% python3 -q
>>> import numpy as np
>>> np.set_printoptions(precision=2, suppress=True, linewidth=160)
>>> def rd(a):
...     return np.round(a, 2) + 0
... 
>>> rng = np.random.default_rng(10)
>>> X = np.eye(7, dtype=int)[rng.permutation(7)]
>>> X
array([[0, 0, 0, 1, 0, 0, 0],
       [0, 0, 0, 0, 1, 0, 0],
       [0, 1, 0, 0, 0, 0, 0],
       [0, 0, 1, 0, 0, 0, 0],
       [0, 0, 0, 0, 0, 0, 1],
       [0, 0, 0, 0, 0, 1, 0],
       [1, 0, 0, 0, 0, 0, 0]])
>>> vec = np.array([1, 1, 1, 0, 0, 1, 2])
>>> np.einsum("ij,j->i", X, vec)
array([0, 0, 1, 1, 2, 1, 1])
>>> X @ np.ones(7)
array([1., 1., 1., 1., 1., 1., 1.])
>>> X @ vec
array([0, 0, 1, 1, 2, 1, 1])
>>> rd(np.sort(np.linalg.eigvals(X).real))
array([-1. , -0.5, -0.5,  0.5,  0.5,  1. ,  1. ])
>>> (X != 0).astype(int)
array([[0, 0, 0, 1, 0, 0, 0],
       [0, 0, 0, 0, 1, 0, 0],
       [0, 1, 0, 0, 0, 0, 0],
       [0, 0, 1, 0, 0, 0, 0],
       [0, 0, 0, 0, 0, 0, 1],
       [0, 0, 0, 0, 0, 1, 0],
       [1, 0, 0, 0, 0, 0, 0]])
>>> np.flatnonzero(np.linalg.matrix_power((X != 0) + (X.T != 0) + np.eye(7), 7)[1])
array([0, 1, 2, 3, 4, 6])
>>> M = np.load("test3.npy")
>>> M
array([[4, 0, 2, 0, 4],
       [0, 0, 0, 0, 0],
       [2, 0, 1, 0, 2],
       [0, 0, 0, 1, 1],
       [4, 0, 2, 1, 5]])
>>> t3 = np.stack([M, 4 * M, M[::-1]])
>>> rd(np.linalg.norm(t3, axis=(1, 2)))
array([ 9.64, 38.57,  9.64])
>>> np.linalg.matrix_rank(t3.reshape(3, -1))
np.int64(2)
>>> np.einsum("bij,cij->bc", t3, t3)
array([[  93,  372,   89],
       [ 372, 1488,  356],
       [  89,  356,   93]])
>>> evals, evecs = np.linalg.eigh(M)
>>> (evals > 1e-8).sum(), (evals < -1e-8).sum()
(np.int64(2), np.int64(0))
>>> rd(np.linalg.eigvalsh(M + 4 * np.eye(5)))
array([ 4.  ,  4.  ,  4.  ,  5.47, 13.53])
>>> left, sig, VT = np.linalg.svd(M)
>>> evecs = VT[:(sig > 1e-8).sum()]
>>> vec = M[2] + -1 * M[4] + rng.integers(2) * np.eye(5)[4]
>>> vec
array([-2.,  0., -1., -1., -2.])
>>> rd(np.linalg.norm(vec - evecs.T @ evecs @ vec))
np.float64(0.6)
>>> rd(np.diag(evecs.T @ evecs))
array([0.57, 0.  , 0.14, 0.64, 0.64])
>>> cov = M.T @ M
>>> rd(np.linalg.eigvalsh(cov)[::-1])
array([90.84,  2.16,  0.  ,  0.  ,  0.  ])
>>> np.diag(cov)
array([36,  0,  9,  2, 46])
>>> (M @ M.T).shape
(5, 5)
>>> F = np.load("a.npy")
>>> F
array([[ 1, -1,  1],
       [ 1,  0,  0],
       [ 1,  1,  1],
       [ 1,  2,  4],
       [ 1,  3,  9],
       [ 1,  4, 16],
       [ 1,  5, 25],
       [ 1,  6, 36]])
>>> P = F @ np.linalg.solve(F.T @ F, F.T)
>>> np.allclose(P @ P, P)
True
>>> rd(np.diag(P))
array([0.71, 0.28, 0.23, 0.28, 0.28, 0.23, 0.28, 0.71])
>>> rd(P @ F[:, 1])
array([-1.,  0.,  1.,  2.,  3.,  4.,  5.,  6.])
>>> rd(np.linalg.eigvalsh(P))
array([0., 0., 0., 0., 0., 1., 1., 1.])
>>> O, evecs = np.linalg.qr(F[:, :1])[0], np.linalg.qr(F[:, 1:])[0]
>>> sig = np.linalg.svd(O.T @ evecs, compute_uv=False)
>>> rd(np.linalg.norm(O @ O.T - evecs @ evecs.T, 2))
np.float64(1.0)
>>> rd(sig)
array([0.74])
>>> out = np.array([[0, 3, 2], [0, 3, 0], [1, 3, 0]])
>>> out @ F
Traceback (most recent call last):
  File "<python-input-44>", line 1, in <module>
    out @ F
    ~~~~^~~
ValueError: matmul: Input operand 1 has a mismatch in its core dimension 0, with gufunc signature (n?,k),(k,m?)->(n?,m?) (size 8 is different from 3)
>>> np.einsum("ij->j", F)
array([ 8, 20, 92])
>>> np.linalg.matrix_rank(np.vstack([F, out.T]))
np.int64(3)
>>> left, sig, VT = np.linalg.svd(F, full_matrices=False)
>>> rd(sig / sig[0])
array([1.  , 0.06, 0.04])
>>> left.shape, sig.shape, VT.shape
((8, 3), (3,), (3, 3))
>>> np.abs(left[:, 0]).round(6).argmax()
np.int64(7)
>>> rd(np.sqrt((sig ** 2).sum())), rd(np.linalg.norm(F))
(np.float64(48.74), np.float64(48.74))
>>> (sig > 1e-8).sum()
np.int64(3)
>>> rd(VT @ VT.T)
array([[1., 0., 0.],
       [0., 1., 0.],
       [0., 0., 1.]])
>>> data = np.loadtxt("run5.csv", delimiter=",")
>>> data
array([[11.04, -2.6 ,  7.78,  0.66],
       [-8.99, -4.09, 21.54, 14.23],
       [-6.38, -4.05, 17.49, 13.07],
       [11.03, -5.97, 10.9 ,  0.35],
       [ 9.2 , -4.47,  9.41,  0.44],
       [ 9.92, -5.57,  8.14,  0.92],
       [12.12, -5.79,  9.76,  0.72],
       [11.26, -5.23,  8.45, -0.27],
       [12.01, -5.61,  7.84,  0.06],
       [11.87, -5.8 , 10.51,  0.98],
       [-7.67, -3.57, 21.21, 13.19],
       [-7.3 , -4.56, 18.43, 11.66],
       [10.13, -5.25, 10.07, -1.28],
       [-5.94, -1.61, 18.34, 12.39],
       [13.44, -5.23,  8.68,  0.11],
       [ 9.4 , -7.49,  8.2 , -1.12],
       [-5.48, -3.07, 19.07, 11.95],
       [11.05, -5.94,  9.15, -0.4 ],
       [11.82, -6.43,  8.8 ,  1.26],
       [-7.1 , -3.72, 21.08, 10.93],
       [-8.17, -3.97, 19.1 , 13.78],
       [-7.4 , -4.34, 19.27, 13.96],
       [10.95, -6.03, 10.6 ,  0.35],
       [-5.88, -3.22, 18.89, 14.21],
       [10.19, -6.75,  8.46,  0.24],
       [-7.25, -6.06, 18.03, 12.73],
       [-6.55, -2.73, 17.18, 14.08],
       [-8.4 , -3.8 , 16.97, 12.41],
       [ 9.23, -4.76, 10.28, -2.26],
       [-6.8 , -3.58, 19.71, 14.73],
       [-6.68, -3.93, 17.98, 11.38],
       [ 9.15, -5.27,  9.74,  0.24],
       [10.51, -6.26,  8.25, -0.09]])
>>> cent = data[[9, 6]].astype(float)
>>> for _ in range(5):
...     z = np.linalg.norm(data[:, None] - cent, axis=-1).argmin(axis=1)
...     cent = np.array([data[z == j].mean(axis=0) for j in range(2)])
... 
>>> z
array([1, 0, 0, 1, 1, 1, 1, 1, 1, 1, 0, 0, 1, 0, 1, 1, 0, 1, 1, 0, 0, 0, 1, 0, 1, 0, 0, 0, 1, 0, 0, 1, 1])
>>> rd(cent)
array([[-7.07, -3.75, 18.95, 12.98],
       [10.8 , -5.58,  9.17,  0.05]])
>>> np.abs(cent[1] - cent[0]).argmax()
np.int64(0)
>>> out = np.linalg.inv(X)
>>> out
array([[0., 0., 0., 0., 0., 0., 1.],
       [0., 0., 1., 0., 0., 0., 0.],
       [0., 0., 0., 1., 0., 0., 0.],
       [1., 0., 0., 0., 0., 0., 0.],
       [0., 1., 0., 0., 0., 0., 0.],
       [0., 0., 0., 0., 0., 1., 0.],
       [0., 0., 0., 0., 1., 0., 0.]])
>>> X @ out
array([[1., 0., 0., 0., 0., 0., 0.],
       [0., 1., 0., 0., 0., 0., 0.],
       [0., 0., 1., 0., 0., 0., 0.],
       [0., 0., 0., 1., 0., 0., 0.],
       [0., 0., 0., 0., 1., 0., 0.],
       [0., 0., 0., 0., 0., 1., 0.],
       [0., 0., 0., 0., 0., 0., 1.]])
>>> rd(np.linalg.det(X) * out)
array([[ 0.,  0.,  0.,  0.,  0.,  0., -1.],
       [ 0.,  0., -1.,  0.,  0.,  0.,  0.],
       [ 0.,  0.,  0., -1.,  0.,  0.,  0.],
       [-1.,  0.,  0.,  0.,  0.,  0.,  0.],
       [ 0., -1.,  0.,  0.,  0.,  0.,  0.],
       [ 0.,  0.,  0.,  0.,  0., -1.,  0.],
       [ 0.,  0.,  0.,  0., -1.,  0.,  0.]])
>>> rd(np.linalg.inv(out))
array([[0., 0., 0., 1., 0., 0., 0.],
       [0., 0., 0., 0., 1., 0., 0.],
       [0., 1., 0., 0., 0., 0., 0.],
       [0., 0., 1., 0., 0., 0., 0.],
       [0., 0., 0., 0., 0., 0., 1.],
       [0., 0., 0., 0., 0., 1., 0.],
       [1., 0., 0., 0., 0., 0., 0.]])
>>> rd(np.linalg.cond(X))
np.float64(1.0)
>>> (np.abs(out) > 1e-9).astype(int)
array([[0, 0, 0, 0, 0, 0, 1],
       [0, 0, 1, 0, 0, 0, 0],
       [0, 0, 0, 1, 0, 0, 0],
       [1, 0, 0, 0, 0, 0, 0],
       [0, 1, 0, 0, 0, 0, 0],
       [0, 0, 0, 0, 0, 1, 0],
       [0, 0, 0, 0, 1, 0, 0]])
>>> E = np.load("m.npy")
>>> E
array([[ -2.78,  -1.3 ,   9.12],
       [ -0.69,  -0.37,   2.32],
       [ -2.11,  -0.92,   6.82],
       [  2.17,   0.86,  -6.86],
       [ -2.92,  -1.06,   9.11],
       [ -2.74,  -1.29,   9.24],
       [ -2.95,  -1.27,   9.27],
       [  3.55,   1.51, -11.66],
       [ -3.47,  -1.55,  11.53],
       [ -0.57,  -0.29,   2.48],
       [ -1.45,  -0.63,   4.46],
       [ -1.5 ,  -0.6 ,   4.6 ],
       [  3.35,   1.57, -11.39],
       [  1.49,   0.61,  -4.58],
       [ -0.5 ,  -0.07,   2.18],
       [ -2.04,  -0.67,   6.84],
       [ -2.86,  -1.36,   9.26],
       [ -3.41,  -1.5 ,  11.47],
       [ -3.54,  -1.58,  11.58],
       [ -1.28,  -0.5 ,   4.53],
       [  2.9 ,   1.18,  -9.14],
       [ -1.46,  -0.52,   4.45],
       [ -0.15,   0.  ,   0.03],
       [  0.62,   0.09,  -2.37]])
>>> cov = np.cov(E, rowvar=False)
>>> rd(np.median(E, axis=0))
array([-1.46, -0.56,  4.5 ])
>>> rd(np.corrcoef(E.T))
array([[ 1.  ,  0.99, -1.  ],
       [ 0.99,  1.  , -0.99],
       [-1.  , -0.99,  1.  ]])
>>> rd(np.corrcoef(E[:, 0], E[:, 2])[0, 1])
np.float64(-1.0)
>>> dist = np.linalg.norm(E[:, None] - E[None], axis=-1)
>>> rd(dist[:5, :5])
array([[ 0.  ,  7.17,  2.43, 16.87,  0.28],
       [ 7.17,  0.  ,  4.75,  9.69,  7.18],
       [ 2.43,  4.75,  0.  , 14.44,  2.43],
       [16.87,  9.69, 14.44,  0.  , 16.87],
       [ 0.28,  7.18,  2.43, 16.87,  0.  ]])
>>> dist.shape
(24, 24)
>>> (dist + 1e9 * np.eye(24)).round(6).argmin(axis=1)
array([ 5,  9, 15, 13,  6,  0, 16, 12, 18,  1, 21, 10,  7,  3,  9,  2,  6,  8,  8, 21, 12, 10, 14, 13])
>>> np.unravel_index(dist.round(6).argmax(), dist.shape)
(np.int64(7), np.int64(18))
>>> out = E / np.sqrt((E ** 2).mean(axis=1, keepdims=True))
>>> np.linalg.matrix_rank(E - E.mean(axis=1, keepdims=True))
np.int64(2)
>>> feats = np.loadtxt("dump.csv", delimiter=",")
>>> feats
array([[ 3.,  0.,  0.,  0.,  0.,  0.,  0.,  0.,  0.,  0.],
       [ 0., 39., 30., 54., 54., 54., 18., 42., 54., 42.],
       [ 0., 30., 28., 45., 45., 45., 15., 35., 45., 35.],
       [ 0., 54., 45., 84., 81., 81., 27., 63., 81., 63.],
       [ 0., 54., 45., 81., 84., 81., 27., 63., 81., 63.],
       [ 0., 54., 45., 81., 81., 84., 27., 63., 81., 63.],
       [ 0., 18., 15., 27., 27., 27., 12., 21., 27., 21.],
       [ 0., 42., 35., 63., 63., 63., 21., 52., 63., 49.],
       [ 0., 54., 45., 81., 81., 81., 27., 63., 84., 63.],
       [ 0., 42., 35., 63., 63., 63., 21., 49., 63., 52.]])
>>> evals, evecs = np.linalg.eigh(feats)
>>> vec = np.array([0, -2, -1, -1, -1, -1, -4, 3, 0, 5])
>>> (np.sign(evecs[:, -1].round(6)) == np.sign(evecs[0, -1].round(6))).astype(int)
array([1, 0, 0, 0, 0, 0, 0, 0, 0, 0])
>>> np.abs(feats).sum(axis=1).max(), np.abs(evals).max()
(np.float64(579.0), np.float64(495.0))
>>> rd(evecs * np.abs(evals) @ evecs.T)
array([[ 3.,  0.,  0.,  0.,  0.,  0.,  0.,  0.,  0.,  0.],
       [ 0., 39., 30., 54., 54., 54., 18., 42., 54., 42.],
       [ 0., 30., 28., 45., 45., 45., 15., 35., 45., 35.],
       [ 0., 54., 45., 84., 81., 81., 27., 63., 81., 63.],
       [ 0., 54., 45., 81., 84., 81., 27., 63., 81., 63.],
       [ 0., 54., 45., 81., 81., 84., 27., 63., 81., 63.],
       [ 0., 18., 15., 27., 27., 27., 12., 21., 27., 21.],
       [ 0., 42., 35., 63., 63., 63., 21., 52., 63., 49.],
       [ 0., 54., 45., 81., 81., 81., 27., 63., 84., 63.],
       [ 0., 42., 35., 63., 63., 63., 21., 49., 63., 52.]])
